% python3 -q
>>> import numpy as np
>>> np.set_printoptions(precision=3, suppress=True, linewidth=200, legacy="1.25")
>>> M = np.array([[1, -1, 1, -1, -1, 1, -1, 1],
...     [1, -1, -1, 1, -1, 1, 1, -1],
...     [1, 1, -1, -1, 1, 1, -1, -1]])
>>> u = np.array([1, 1])
>>> np.convolve(M[0], u)
array([ 1,  0,  0,  0, -2,  0,  0,  0,  1])
>>> np.polyval(u, M[0])
array([2, 0, 2, 0, 0, 2, 0, 2])
>>> np.correlate(M[0], M[2], "full")
array([-1,  0,  1,  0,  1,  0, -1,  0,  1,  0, -1,  0, -1,  0,  1])
>>> data = np.load("test14.npy")
>>> data
array([[3, 3, 3],
       [3, 6, 6],
       [3, 6, 9]])
>>> evals, evecs = np.linalg.eigh(data)
>>> np.round(evecs.T @ data @ evecs, 3) + 0
array([[ 0.924,  0.   ,  0.   ],
       [ 0.   ,  1.929,  0.   ],
       [ 0.   ,  0.   , 15.147]])
>>> round(float(evals.sum()), 3), np.trace(data)
(18.0, 18)
>>> np.linalg.svd(data, compute_uv=False)
array([15.147,  1.929,  0.924])
>>> np.unique(evals.round(6) + 0, return_counts=True)[1]
array([1, 1, 1])
>>> evecs @ np.diag(evals) @ evecs.T
array([[3., 3., 3.],
       [3., 6., 6.],
       [3., 6., 9.]])
>>> evals, evecs = np.linalg.eig(data)
>>> np.sort(np.linalg.eigvals(data.T))
array([ 0.924,  1.929, 15.147])
>>> round(float(np.prod(evals)), 3)
27.0
>>> evals
array([15.147,  1.929,  0.924])
>>> u, g = data[0], data[1]
>>> u @ u
27
>>> p = (u @ g) / (u @ u) * u
>>> (g - p) @ u
0.0
>>> p
array([5., 5., 5.])
>>> t3 = np.stack([data, -2 * data, data[::-1]])
>>> np.einsum("bij,cij->bc", t3, t3)
array([[ 234, -468,  189],
       [-468,  936, -378],
       [ 189, -378,  234]])
>>> (t3 @ data.T).shape
(3, 3, 3)
>>> np.linalg.matrix_rank(t3)
array([3, 3, 3])
>>> np.linalg.det(t3)
array([  27., -216.,  -27.])
>>> t3.sum(axis=0)
array([[ 0,  3,  6],
       [ 0,  0,  0],
       [ 0, -3, -6]])
>>> m1 = np.array([[-3, 0, -3, 3], [-1, -2, 2, 2], [1, 2, -2, -2]])
>>> m1[:, 2] = -3 * m1[:, 3]
>>> m1
array([[-3,  0, -9,  3],
       [-1, -2, -6,  2],
       [ 1,  2,  6, -2]])
>>> Uu, s, Vh = np.linalg.svd(m1)
>>> np.argmax(s[:-1] / (s[1:] + 1e-6)) + 1
2
>>> B = Uu[:, :2] @ np.diag(s[:2]) @ Vh[:2]
>>> np.linalg.matrix_rank(m1, rtol=0.05)
2
>>> np.round(np.abs(m1 - B).max(), 3)
0.0
